% ipython --no-banner

In [1]: import numpy as np

In [2]: import numpy.linalg as la

In [3]: np.set_printoptions(suppress=True, linewidth=200)

In [4]: data = np.load("case1.npy")

In [5]: data
Out[5]: 
array([[ 4.,  3.,  1.,  1.,  1.,  3.,  2.,  1.,  0.,  3.,  2.,  0.,  2.,  2.,  1.],
       [ 3., 12.,  3.,  3.,  3.,  9.,  6.,  3.,  0.,  9.,  6.,  0.,  6.,  6.,  3.],
       [ 1.,  3.,  4.,  1.,  1.,  3.,  2.,  1.,  0.,  3.,  2.,  0.,  2.,  2.,  1.],
       [ 1.,  3.,  1.,  4.,  1.,  3.,  2.,  1.,  0.,  3.,  2.,  0.,  2.,  2.,  1.],
       [ 1.,  3.,  1.,  1.,  4.,  3.,  2.,  1.,  0.,  3.,  2.,  0.,  2.,  2.,  1.],
       [ 3.,  9.,  3.,  3.,  3., 12.,  6.,  3.,  0.,  9.,  6.,  0.,  6.,  6.,  3.],
       [ 2.,  6.,  2.,  2.,  2.,  6.,  7.,  2.,  0.,  6.,  4.,  0.,  4.,  4.,  2.],
       [ 1.,  3.,  1.,  1.,  1.,  3.,  2.,  4.,  0.,  3.,  2.,  0.,  2.,  2.,  1.],
       [ 0.,  0.,  0.,  0.,  0.,  0.,  0.,  0.,  3.,  0.,  0.,  0.,  0.,  0.,  0.],
       [ 3.,  9.,  3.,  3.,  3.,  9.,  6.,  3.,  0., 12.,  6.,  0.,  6.,  6.,  3.],
       [ 2.,  6.,  2.,  2.,  2.,  6.,  4.,  2.,  0.,  6.,  7.,  0.,  4.,  4.,  2.],
       [ 0.,  0.,  0.,  0.,  0.,  0.,  0.,  0.,  0.,  0.,  0.,  3.,  0.,  0.,  0.],
       [ 2.,  6.,  2.,  2.,  2.,  6.,  4.,  2.,  0.,  6.,  4.,  0.,  7.,  4.,  2.],
       [ 2.,  6.,  2.,  2.,  2.,  6.,  4.,  2.,  0.,  6.,  4.,  0.,  4.,  7.,  2.],
       [ 1.,  3.,  1.,  1.,  1.,  3.,  2.,  1.,  0.,  3.,  2.,  0.,  2.,  2.,  4.]])

In [6]: left, sv, vt = la.svd(data, full_matrices=False)

In [7]: np.round(sv / sv[0], 3)
Out[7]: array([1.   , 0.058, 0.058, 0.058, 0.058, 0.058, 0.058, 0.058, 0.058, 0.058, 0.058, 0.058, 0.058, 0.058, 0.058])

In [8]: (sv > 1e-8).sum()
Out[8]: np.int64(15)

In [9]: print(np.round(np.abs(vt[0]), 3))
[0.143 0.429 0.143 0.143 0.143 0.429 0.286 0.143 0.    0.429 0.286 0.    0.286 0.286 0.143]

In [10]: round(np.sqrt((sv ** 2).sum()), 3), round(float(la.norm(data)), 3)
Out[10]: (np.float64(53.198), 53.198)
